% python3 -q
>>> import numpy as np
>>> np.set_printoptions(precision=1, suppress=True, linewidth=200, floatmode="fixed")
>>> u = np.array([-5, -1, -3, 3, 0, 1])
>>> m1 = 5 * np.eye(6) + np.outer(u, u)
>>> m1
array([[ 30.0,   5.0,  15.0, -15.0,   0.0,  -5.0],
       [  5.0,   6.0,   3.0,  -3.0,   0.0,  -1.0],
       [ 15.0,   3.0,  14.0,  -9.0,   0.0,  -3.0],
       [-15.0,  -3.0,  -9.0,  14.0,   0.0,   3.0],
       [  0.0,   0.0,   0.0,   0.0,   5.0,   0.0],
       [ -5.0,  -1.0,  -3.0,   3.0,   0.0,   6.0]])
>>> # equal to its transpose
>>> Lm = np.linalg.cholesky(m1)
>>> np.linalg.eigvalsh(m1).min() > 0
np.True_
>>> np.diag(Lm) ** 2
array([30.0,  5.2,  6.5,  6.1,  5.0,  5.1])
>>> Lm @ Lm.T
array([[ 30.0,   5.0,  15.0, -15.0,   0.0,  -5.0],
       [  5.0,   6.0,   3.0,  -3.0,   0.0,  -1.0],
       [ 15.0,   3.0,  14.0,  -9.0,   0.0,  -3.0],
       [-15.0,  -3.0,  -9.0,  14.0,   0.0,   3.0],
       [  0.0,   0.0,   0.0,   0.0,   5.0,   0.0],
       [ -5.0,  -1.0,  -3.0,   3.0,   0.0,   6.0]])
>>> m1 / np.sqrt(np.outer(np.diag(m1), np.diag(m1)))
array([[ 1.0,  0.4,  0.7, -0.7,  0.0, -0.4],
       [ 0.4,  1.0,  0.3, -0.3,  0.0, -0.2],
       [ 0.7,  0.3,  1.0, -0.6,  0.0, -0.3],
       [-0.7, -0.3, -0.6,  1.0,  0.0,  0.3],
       [ 0.0,  0.0,  0.0,  0.0,  1.0,  0.0],
       [-0.4, -0.2, -0.3,  0.3,  0.0,  1.0]])
>>> Lm
array([[ 5.5,  0.0,  0.0,  0.0,  0.0,  0.0],
       [ 0.9,  2.3,  0.0,  0.0,  0.0,  0.0],
       [ 2.7,  0.2,  2.5,  0.0,  0.0,  0.0],
       [-2.7, -0.2, -0.6,  2.5,  0.0,  0.0],
       [ 0.0,  0.0,  0.0,  0.0,  2.2,  0.0],
       [-0.9, -0.1, -0.2,  0.2,  0.0,  2.3]])
>>> M = np.array([[1, 0, 0, 0], [0, 0, 0, 1], [0, 1, 0, 0], [0, 0, 1, 0]])
>>> u = np.array([4, 4])
>>> np.array([np.convolve(row, u, "same") for row in M])
array([[4, 4, 0, 0],
       [0, 0, 0, 4],
       [0, 4, 4, 0],
       [0, 0, 4, 4]])
>>> np.cross(M[2, :3], M[3, :3])
array([1, 0, 0])
>>> np.polyval(u, M[2])
array([4, 8, 4, 4])
>>> x = np.array([-3, -2, 2, 3])
>>> np.einsum("ij,j->i", M, x)
array([-3,  3, -2,  2])
>>> M @ np.ones(4)
array([1.0, 1.0, 1.0, 1.0])
>>> M @ x
array([-3,  3, -2,  2])
>>> (M @ x).argmax()
np.int64(1)
>>> M @ np.eye(4)[3]
array([0.0, 1.0, 0.0, 0.0])
>>> np.sign((M @ x).round(6))
array([-1,  1, -1,  1])
>>> M * x
array([[-3,  0,  0,  0],
       [ 0,  0,  0,  3],
       [ 0, -2,  0,  0],
       [ 0,  0,  2,  0]])
>>> np.linalg.norm(M @ x) <= np.linalg.norm(M, 2) * np.linalg.norm(x) + 1e-9
np.True_
>>> x = np.array([-1, -1, 0, 0])
>>> rhs = M @ x
>>> rhs
array([-1,  0, -1,  0])
>>> np.linalg.solve(M, M[:, 1])
array([0.0, 1.0, 0.0, 0.0])
>>> np.flatnonzero(np.linalg.matrix_power((M != 0) + (M.T != 0) + np.eye(4), 4)[1])
array([1, 2, 3])
>>> M @ M
array([[1, 0, 0, 0],
       [0, 0, 1, 0],
       [0, 0, 0, 1],
       [0, 1, 0, 0]])
>>> np.sort(np.linalg.eigvals(M).real)
array([-0.5, -0.5,  1.0,  1.0])
>>> round(np.linalg.det(M), 1)
np.float64(1.0)
>>> (np.linalg.matrix_power((M != 0) + (M.T != 0) + np.eye(4), 4) > 0).astype(int)
array([[1, 0, 0, 0],
       [0, 1, 1, 1],
       [0, 1, 1, 1],
       [0, 1, 1, 1]])
>>> W0 = np.loadtxt("data.csv", delimiter=",")
>>> W0
array([[0.0, 1.0, 1.0],
       [1.0, 0.0, 0.0],
       [1.0, 0.0, 0.0]])
>>> # null space of dimension 1
>>> u = np.array([1, 0, 2])
>>> np.correlate(W0[2], W0[0], "full")
array([1.0, 1.0, 0.0, 0.0, 0.0])
>>> np.cross(W0[2, :3], W0[0, :3])
array([ 0.0, -1.0,  1.0])
>>> np.array([np.convolve(row, u, "same") for row in W0])
array([[1.0, 1.0, 2.0],
       [0.0, 2.0, 0.0],
       [0.0, 2.0, 0.0]])
>>> np.polyval(u, W0[2])
array([3.0, 2.0, 2.0])
>>> B = W0 / np.linalg.norm(W0, axis=1, keepdims=True)
>>> gram = B @ B.T
>>> (np.abs(gram) > 0.9).astype(int)
array([[1, 0, 0],
       [0, 1, 1],
       [0, 1, 1]])
>>> gram[1]
array([0.0, 1.0, 1.0])
>>> np.argwhere(np.triu(np.abs(gram) > 0.95, 1))
array([[1, 2]])
>>> data = np.array([[3.0, 2.0, 0.0, 0.0, 2.0, 2.0, 0.0, 0.0],
...     [2.0, 3.0, 0.0, 0.0, 2.0, 2.0, 0.0, 0.0],
...     [0.0, 0.0, 3.0, 2.0, 0.0, 0.0, 0.0, 2.0],
...     [0.0, 0.0, 2.0, 3.0, 0.0, 0.0, 0.0, 2.0],
...     [2.0, 2.0, 0.0, 0.0, 3.0, 2.0, 0.0, 0.0],
...     [2.0, 2.0, 0.0, 0.0, 2.0, 3.0, 0.0, 0.0],
...     [0.0, 0.0, 0.0, 0.0, 0.0, 0.0, 3.0, 0.0],
...     [0.0, 0.0, 2.0, 2.0, 0.0, 0.0, 0.0, 3.0]])
>>> # splits into 3 blocks
>>> x = np.ones(8)
>>> for _ in range(3):
...     x = data @ x
...     x /= np.linalg.norm(x)
...     print(round(x @ data @ x, 1))
... 
8.3
8.6
8.7
>>> round(np.linalg.eigvalsh(data)[-1], 1)
np.float64(9.0)
>>> B = np.array([[-8, 4, 2],
...     [4, 8, 1],
...     [-6, -8, 1],
...     [-6, -5, 3],
...     [-8, -9, -8],
...     [7, 6, 3],
...     [-6, 4, -9],
...     [-1, 8, 5]])
>>> np.vstack([data, B.T]).shape
(11, 8)
>>> np.einsum("ik,kj->ij", data, B)
array([[-18.0,  22.0,  -2.0],
       [ -6.0,  26.0,  -3.0],
       [-32.0, -18.0,  19.0],
       [-32.0, -15.0,  21.0],
       [-18.0,   9.0, -12.0],
       [ -3.0,  24.0,  -1.0],
       [-18.0,  12.0, -27.0],
       [-27.0,  -2.0,  23.0]])
>>> np.einsum("ij,ij->i", data, data)
array([21.0, 21.0, 17.0, 17.0, 21.0, 21.0,  9.0, 17.0])
>>> Lm = np.linalg.cholesky(data)
>>> data / np.sqrt(np.outer(np.diag(data), np.diag(data)))
array([[1.0, 0.7, 0.0, 0.0, 0.7, 0.7, 0.0, 0.0],
       [0.7, 1.0, 0.0, 0.0, 0.7, 0.7, 0.0, 0.0],
       [0.0, 0.0, 1.0, 0.7, 0.0, 0.0, 0.0, 0.7],
       [0.0, 0.0, 0.7, 1.0, 0.0, 0.0, 0.0, 0.7],
       [0.7, 0.7, 0.0, 0.0, 1.0, 0.7, 0.0, 0.0],
       [0.7, 0.7, 0.0, 0.0, 0.7, 1.0, 0.0, 0.0],
       [0.0, 0.0, 0.0, 0.0, 0.0, 0.0, 1.0, 0.0],
       [0.0, 0.0, 0.7, 0.7, 0.0, 0.0, 0.0, 1.0]])
>>> rng = np.random.default_rng(42)
>>> z = rng.permutation(8)
>>> B = data[:, z] * rng.choice([-1, 1], 8)
>>> B
array([[ 0.0, -2.0, -0.0,  0.0,  0.0,  2.0,  2.0,  3.0],
       [ 0.0, -2.0, -0.0,  0.0,  0.0,  3.0,  2.0,  2.0],
       [ 2.0, -0.0, -3.0,  2.0,  0.0,  0.0,  0.0,  0.0],
       [ 3.0, -0.0, -2.0,  2.0,  0.0,  0.0,  0.0,  0.0],
       [ 0.0, -3.0, -0.0,  0.0,  0.0,  2.0,  2.0,  2.0],
       [ 0.0, -2.0, -0.0,  0.0,  0.0,  2.0,  3.0,  2.0],
       [ 0.0, -0.0, -0.0,  0.0,  3.0,  0.0,  0.0,  0.0],
       [ 2.0, -0.0, -2.0,  3.0,  0.0,  0.0,  0.0,  0.0]])
>>> U, _, vt = np.linalg.svd(data.T @ B)
>>> z
array([3, 4, 2, 7, 6, 1, 5, 0])
>>> np.round(U @ vt, 1) + 0
array([[ 0.0,  0.0,  0.0,  0.0,  0.0,  0.0,  0.0,  1.0],
       [ 0.0,  0.0,  0.0,  0.0,  0.0,  1.0,  0.0,  0.0],
       [ 0.0,  0.0, -1.0,  0.0,  0.0,  0.0,  0.0,  0.0],
       [ 1.0,  0.0,  0.0,  0.0,  0.0,  0.0,  0.0,  0.0],
       [ 0.0, -1.0,  0.0,  0.0,  0.0,  0.0,  0.0,  0.0],
       [ 0.0,  0.0,  0.0,  0.0,  0.0,  0.0,  1.0,  0.0],
       [ 0.0,  0.0,  0.0,  0.0,  1.0,  0.0,  0.0,  0.0],
       [ 0.0,  0.0,  0.0,  1.0,  0.0,  0.0,  0.0,  0.0]])
>>> np.round(np.linalg.lstsq(data, B)[0], 1) + 0
array([[ 0.0,  0.0,  0.0,  0.0,  0.0,  0.0,  0.0,  1.0],
       [ 0.0,  0.0,  0.0,  0.0,  0.0,  1.0,  0.0,  0.0],
       [ 0.0,  0.0, -1.0,  0.0,  0.0,  0.0,  0.0,  0.0],
       [ 1.0,  0.0,  0.0,  0.0,  0.0,  0.0,  0.0,  0.0],
       [ 0.0, -1.0,  0.0,  0.0,  0.0,  0.0,  0.0,  0.0],
       [ 0.0,  0.0,  0.0,  0.0,  0.0,  0.0,  1.0,  0.0],
       [ 0.0,  0.0,  0.0,  0.0,  1.0,  0.0,  0.0,  0.0],
       [ 0.0,  0.0,  0.0,  1.0,  0.0,  0.0,  0.0,  0.0]])
>>> X = np.load("sample13.npy")
>>> X
array([[ 0.0,  3.0,  1.0, -1.0],
       [ 3.0,  0.0,  0.0,  0.0],
       [ 1.0,  0.0,  0.0,  0.0],
       [-1.0,  0.0,  0.0,  0.0]])
>>> np.round(np.linalg.eigvalsh(X).min(), 1)
np.float64(-3.3)
>>> try:
...     np.linalg.cholesky(X)
... except np.linalg.LinAlgError as e:
...     print(repr(e))
... 
LinAlgError('Matrix is not positive definite')
>>> np.all(np.linalg.eigvalsh(X) > 0)
np.False_
>>> B = np.linalg.inv(m1)
>>> round(np.linalg.cond(m1), 1)
np.float64(10.0)
>>> (np.abs(B) > 1e-9).astype(int)
array([[1, 1, 1, 1, 0, 1],
       [1, 1, 1, 1, 0, 1],
       [1, 1, 1, 1, 0, 1],
       [1, 1, 1, 1, 0, 1],
       [0, 0, 0, 0, 1, 0],
       [1, 1, 1, 1, 0, 1]])
>>> round(np.linalg.slogdet(m1)[0], 1)
np.float64(1.0)
>>> E = np.loadtxt("block4.csv", delimiter=",")
>>> E
array([[ 1.0,  2.0, -2.0, -1.0],
       [ 0.0, -1.0, -1.0,  2.0],
       [ 4.0,  3.0,  1.0,  3.0],
       [-3.0,  4.0,  1.0, -2.0],
       [-2.0,  0.0, -6.0, -3.0],
       [ 3.0,  1.0,  3.0,  4.0],
       [-1.0,  3.0,  6.0,  3.0],
       [ 0.0,  0.0,  0.0,  0.0],
       [ 1.0,  2.0, -2.0, -1.0],
       [ 0.0,  0.0,  0.0,  0.0],
       [ 1.0,  2.0, -2.0, -1.0],
       [-4.0,  2.0,  3.0, -1.0],
       [-2.0,  0.0, -6.0, -3.0],
       [-4.0,  2.0,  3.0, -1.0],
       [-6.0,  2.0, -3.0, -4.0],
       [-7.0,  0.0, -1.0, -3.0]])
>>> E.ravel(order="F")
array([ 1.0,  0.0,  4.0, -3.0, -2.0,  3.0, -1.0,  0.0,  1.0,  0.0,  1.0, -4.0, -2.0, -4.0, -6.0, -7.0,  2.0, -1.0,  3.0,  4.0,  0.0,  1.0,  3.0,  0.0,  2.0,  0.0,  2.0,  2.0,  0.0,  2.0,  2.0,  0.0,
       -2.0, -1.0,  1.0,  1.0, -6.0,  3.0,  6.0,  0.0, -2.0,  0.0, -2.0,  3.0, -6.0,  3.0, -3.0, -1.0, -1.0,  2.0,  3.0, -2.0, -3.0,  4.0,  3.0,  0.0, -1.0,  0.0, -1.0, -1.0, -3.0, -1.0, -4.0, -3.0])
>>> E.reshape(-1, 2)
array([[ 1.0,  2.0],
       [-2.0, -1.0],
       [ 0.0, -1.0],
       [-1.0,  2.0],
       [ 4.0,  3.0],
       [ 1.0,  3.0],
       [-3.0,  4.0],
       [ 1.0, -2.0],
       [-2.0,  0.0],
       [-6.0, -3.0],
       [ 3.0,  1.0],
       [ 3.0,  4.0],
       [-1.0,  3.0],
       [ 6.0,  3.0],
       [ 0.0,  0.0],
       [ 0.0,  0.0],
       [ 1.0,  2.0],
       [-2.0, -1.0],
       [ 0.0,  0.0],
       [ 0.0,  0.0],
       [ 1.0,  2.0],
       [-2.0, -1.0],
       [-4.0,  2.0],
       [ 3.0, -1.0],
       [-2.0,  0.0],
       [-6.0, -3.0],
       [-4.0,  2.0],
       [ 3.0, -1.0],
       [-6.0,  2.0],
       [-3.0, -4.0],
       [-7.0,  0.0],
       [-1.0, -3.0]])
>>> t3 = E.reshape(16, 2, -1)
>>> t3.sum(axis=1)
array([[-1.0,  1.0],
       [-1.0,  1.0],
       [ 5.0,  6.0],
       [-2.0,  2.0],
       [-8.0, -3.0],
       [ 6.0,  5.0],
       [ 5.0,  6.0],
       [ 0.0,  0.0],
       [-1.0,  1.0],
       [ 0.0,  0.0],
       [-1.0,  1.0],
       [-1.0,  1.0],
       [-8.0, -3.0],
       [-1.0,  1.0],
       [-9.0, -2.0],
       [-8.0, -3.0]])
>>> np.einsum("ihd,jhd->hij", t3, t3).shape
(2, 16, 16)
>>> np.einsum("ihd,ihd->ih", t3, t3)
array([[ 5.0,  5.0],
       [ 1.0,  5.0],
       [25.0, 10.0],
       [25.0,  5.0],
       [ 4.0, 45.0],
       [10.0, 25.0],
       [10.0, 45.0],
       [ 0.0,  0.0],
       [ 5.0,  5.0],
       [ 0.0,  0.0],
       [ 5.0,  5.0],
       [20.0, 10.0],
       [ 4.0, 45.0],
       [20.0, 10.0],
       [40.0, 25.0],
       [49.0, 10.0]])
>>> t3.shape
(16, 2, 2)
>>> np.swapaxes(t3, 1, 2)[2]
array([[4.0, 1.0],
       [3.0, 3.0]])
>>> t3.transpose(1, 0, 2)
array([[[ 1.0,  2.0],
        [ 0.0, -1.0],
        [ 4.0,  3.0],
        [-3.0,  4.0],
        [-2.0,  0.0],
        [ 3.0,  1.0],
        [-1.0,  3.0],
        [ 0.0,  0.0],
        [ 1.0,  2.0],
        [ 0.0,  0.0],
        [ 1.0,  2.0],
        [-4.0,  2.0],
        [-2.0,  0.0],
        [-4.0,  2.0],
        [-6.0,  2.0],
        [-7.0,  0.0]],

       [[-2.0, -1.0],
        [-1.0,  2.0],
        [ 1.0,  3.0],
        [ 1.0, -2.0],
        [-6.0, -3.0],
        [ 3.0,  4.0],
        [ 6.0,  3.0],
        [ 0.0,  0.0],
        [-2.0, -1.0],
        [ 0.0,  0.0],
        [-2.0, -1.0],
        [ 3.0, -1.0],
        [-6.0, -3.0],
        [ 3.0, -1.0],
        [-3.0, -4.0],
        [-1.0, -3.0]]])
>>> B = np.array([[2, -3, 2, -1, 0, -1, 1, 0, 0],
...     [3, 2, 3, 0, -2, -2, 3, -3, 3],
...     [3, 2, 2, -1, -1, 1, 2, 0, -3],
...     [1, -2, 3, 2, 0, 2, -1, 3, -2],
...     [2, -1, -1, 3, 2, -1, -1, 3, 3],
...     [3, -2, -1, -1, -2, 3, -3, 2, 2],
...     [-3, -3, 3, 1, -3, 1, -3, -3, 2],
...     [-2, 3, 0, -3, -2, 0, 0, 2, 0],
...     [3, -3, 3, 0, -1, -2, -2, 0, 1]])
>>> arr = np.tril(B)
>>> arr
array([[ 2,  0,  0,  0,  0,  0,  0,  0,  0],
       [ 3,  2,  0,  0,  0,  0,  0,  0,  0],
       [ 3,  2,  2,  0,  0,  0,  0,  0,  0],
       [ 1, -2,  3,  2,  0,  0,  0,  0,  0],
       [ 2, -1, -1,  3,  2,  0,  0,  0,  0],
       [ 3, -2, -1, -1, -2,  3,  0,  0,  0],
       [-3, -3,  3,  1, -3,  1, -3,  0,  0],
       [-2,  3,  0, -3, -2,  0,  0,  2,  0],
       [ 3, -3,  3,  0, -1, -2, -2,  0,  1]])
>>> np.round(np.linalg.norm(arr), 1)
np.float64(14.6)
>>> arr - arr[0]
array([[ 0,  0,  0,  0,  0,  0,  0,  0,  0],
       [ 1,  2,  0,  0,  0,  0,  0,  0,  0],
       [ 1,  2,  2,  0,  0,  0,  0,  0,  0],
       [-1, -2,  3,  2,  0,  0,  0,  0,  0],
       [ 0, -1, -1,  3,  2,  0,  0,  0,  0],
       [ 1, -2, -1, -1, -2,  3,  0,  0,  0],
       [-5, -3,  3,  1, -3,  1, -3,  0,  0],
       [-4,  3,  0, -3, -2,  0,  0,  2,  0],
       [ 1, -3,  3,  0, -1, -2, -2,  0,  1]])
>>> np.abs(arr).max()
np.int64(3)
>>> arr.mean(axis=0)
array([ 1.3, -0.4,  1.0,  0.2, -0.7,  0.2, -0.6,  0.2,  0.1])
>>> arr.sum(axis=1)
array([ 2,  5,  7,  4,  5,  0, -7, -2, -1])
>>> np.diff(arr, axis=0)
array([[ 1,  2,  0,  0,  0,  0,  0,  0,  0],
       [ 0,  0,  2,  0,  0,  0,  0,  0,  0],
       [-2, -4,  1,  2,  0,  0,  0,  0,  0],
       [ 1,  1, -4,  1,  2,  0,  0,  0,  0],
       [ 1, -1,  0, -4, -4,  3,  0,  0,  0],
       [-6, -1,  4,  2, -1, -2, -3,  0,  0],
       [ 1,  6, -3, -4,  1, -1,  3,  2,  0],
       [ 5, -6,  3,  3,  1, -2, -2, -2,  1]])
